In [1]: import numpy as np

In [2]: np.set_printoptions(precision=3, suppress=True, linewidth=160, floatmode="fixed")

In [3]: arr = np.load("case5.npy")

In [4]: print(arr)
[[ 0  0  0]
 [ 2  2  0]
 [ 2  2  0]
 [ 0  0  0]
 [ 0  0  0]
 [ 2  2  0]
 [ 2  2  0]
 [-1 -2 -1]
 [ 2  2  0]
 [ 0  0  0]
 [-2 -1  2]
 [-1 -2 -1]
 [ 0  0  0]
 [ 1 -1 -3]
 [ 2  2  0]
 [ 0  1  2]
 [ 0  0  0]
 [ 2  2  0]
 [ 0  0  0]
 [ 0  0  0]
 [ 2  2  0]
 [ 0  0  0]
 [ 0  0  0]
 [ 0  0  0]]

In [5]: # row 2 repeats row 1

In [6]: C2 = np.cov(arr, rowvar=False)

In [7]: print(np.argwhere(np.triu(np.abs(np.corrcoef(arr.T)) > 0.8, 1)))
[[0 1]]

In [8]: print(np.median(arr, axis=0))
[0.000 0.000 0.000]

In [9]: print(np.linalg.eigvalsh(C2)[::-1])
[2.882 0.978 0.004]

In [10]: x0 = np.array([0, 1, 1])

In [11]: print(arr * x0)
[[ 0  0  0]
 [ 0  2  0]
 [ 0  2  0]
 [ 0  0  0]
 [ 0  0  0]
 [ 0  2  0]
 [ 0  2  0]
 [ 0 -2 -1]
 [ 0  2  0]
 [ 0  0  0]
 [ 0 -1  2]
 [ 0 -2 -1]
 [ 0  0  0]
 [ 0 -1 -3]
 [ 0  2  0]
 [ 0  1  2]
 [ 0  0  0]
 [ 0  2  0]
 [ 0  0  0]
 [ 0  0  0]
 [ 0  2  0]
 [ 0  0  0]
 [ 0  0  0]
 [ 0  0  0]]

In [12]: print((arr @ x0).argmax())
15

In [13]: print(arr @ x0)
[ 0  2  2  0  0  2  2 -3  2  0  1 -3  0 -4  2  3  0  2  0  0  2  0  0  0]

In [14]: print(arr @ (2 * x0))
[ 0  4  4  0  0  4  4 -6  4  0  2 -6  0 -8  4  6  0  4  0  0  4  0  0  0]

In [15]: print((arr * x0).sum(axis=1))
[ 0  2  2  0  0  2  2 -3  2  0  1 -3  0 -4  2  3  0  2  0  0  2  0  0  0]

In [16]: print(np.sign((arr @ x0).round(6)))
[ 0  1  1  0  0  1  1 -1  1  0  1 -1  0 -1  1  1  0  1  0  0  1  0  0  0]

In [17]: print(np.einsum("ij,j->i", arr, x0))
[ 0  2  2  0  0  2  2 -3  2  0  1 -3  0 -4  2  3  0  2  0  0  2  0  0  0]

In [18]: Z = arr[[7, 19]].astype(float)

In [19]: for _ in range(3):
    ...:     idx = np.linalg.norm(arr[:, None] - Z, axis=-1).argmin(axis=1)
    ...:     Z = np.array([arr[idx == j].mean(axis=0) for j in range(2)])
    ...: 

In [20]: print(idx)
[1 1 1 1 1 1 1 0 1 1 1 0 1 0 1 1 1 1 1 1 1 1 1 1]

In [21]: print(np.bincount(idx))
[ 3 21]

In [22]: idx = arr[:, 0] > np.median(arr[:, 0])

In [23]: r0 = arr[idx].mean(axis=0) - arr[~idx].mean(axis=0)

In [24]: print(np.argsort(-np.abs(r0).round(6), kind="stable"))
[0 1 2]

In [25]: print(idx.astype(int))
[0 1 1 0 0 1 1 0 1 0 0 0 0 1 1 0 0 1 0 0 1 0 0 0]

In [26]: print(round(float((((arr - arr.mean(axis=0)) @ r0 > 0) == idx).mean()), 3))
0.958

In [27]: K = np.loadtxt("sample14.csv", delimiter=",")

In [28]: print(K)
[[0.000 8.000 5.000 1.000 0.000 3.000 6.000]
 [0.000 0.000 7.000 5.000 8.000 5.000 6.000]
 [0.000 0.000 0.000 7.000 6.000 5.000 8.000]
 [0.000 0.000 0.000 0.000 5.000 3.000 0.000]
 [0.000 0.000 0.000 0.000 0.000 6.000 5.000]
 [0.000 0.000 0.000 0.000 0.000 0.000 3.000]
 [0.000 0.000 0.000 0.000 0.000 0.000 0.000]]

In [29]: # rank 6

In [30]: print(np.linalg.matrix_rank(K, rtol=0.1))
5

In [31]: print([round(float(x), 3) for x in np.linalg.svd(K, compute_uv=False)[:3]])
[20.942, 9.614, 6.682]

In [32]: print(np.argsort(-np.linalg.norm(K, axis=0).round(6), kind="stable")[:3])
[6 4 5]

In [33]: feats = np.loadtxt("data.csv", delimiter=",")

In [34]: print(feats)
[[2.000 0.000 0.000 0.000 0.000]
 [2.000 0.000 1.000 0.000 0.000]
 [2.000 0.000 0.000 0.000 0.000]
 [2.000 0.000 1.000 0.000 0.000]
 [2.000 0.000 1.000 0.000 0.000]
 [2.000 0.000 1.000 0.000 0.000]
 [2.000 0.000 1.000 0.000 0.000]
 [2.000 0.000 0.000 0.000 0.000]
 [2.000 0.000 0.000 0.000 0.000]
 [2.000 0.000 0.000 0.000 0.000]
 [2.000 0.000 1.000 0.000 0.000]
 [2.000 0.000 1.000 0.000 0.000]
 [2.000 0.000 1.000 0.000 0.000]
 [2.000 0.000 1.000 0.000 0.000]
 [2.000 0.000 0.000 0.000 0.000]
 [2.000 0.000 0.000 0.000 0.000]
 [2.000 0.000 0.000 0.000 0.000]
 [2.000 0.000 0.000 0.000 0.000]
 [2.000 0.000 3.000 0.000 0.000]
 [2.000 0.000 3.000 0.000 0.000]
 [2.000 0.000 0.000 0.000 0.000]]

In [35]: t = np.radians(30)

In [36]: Rm = np.eye(5)

In [37]: Rm[0, 0] = Rm[3, 3] = np.cos(t)

In [38]: Rm[0, 3], Rm[3, 0] = -np.sin(t), np.sin(t)

In [39]: print(Rm)
[[ 0.866  0.000  0.000 -0.500  0.000]
 [ 0.000  1.000  0.000  0.000  0.000]
 [ 0.000  0.000  1.000  0.000  0.000]
 [ 0.500  0.000  0.000  0.866  0.000]
 [ 0.000  0.000  0.000  0.000  1.000]]

In [40]: out = feats @ Rm.T

In [41]: print(out)
[[1.732 0.000 0.000 1.000 0.000]
 [1.732 0.000 1.000 1.000 0.000]
 [1.732 0.000 0.000 1.000 0.000]
 [1.732 0.000 1.000 1.000 0.000]
 [1.732 0.000 1.000 1.000 0.000]
 [1.732 0.000 1.000 1.000 0.000]
 [1.732 0.000 1.000 1.000 0.000]
 [1.732 0.000 0.000 1.000 0.000]
 [1.732 0.000 0.000 1.000 0.000]
 [1.732 0.000 0.000 1.000 0.000]
 [1.732 0.000 1.000 1.000 0.000]
 [1.732 0.000 1.000 1.000 0.000]
 [1.732 0.000 1.000 1.000 0.000]
 [1.732 0.000 1.000 1.000 0.000]
 [1.732 0.000 0.000 1.000 0.000]
 [1.732 0.000 0.000 1.000 0.000]
 [1.732 0.000 0.000 1.000 0.000]
 [1.732 0.000 0.000 1.000 0.000]
 [1.732 0.000 3.000 1.000 0.000]
 [1.732 0.000 3.000 1.000 0.000]
 [1.732 0.000 0.000 1.000 0.000]]

In [42]: print(np.round(np.linalg.det(Rm), 3), round(float(np.trace(Rm)), 3))
1.0 4.732
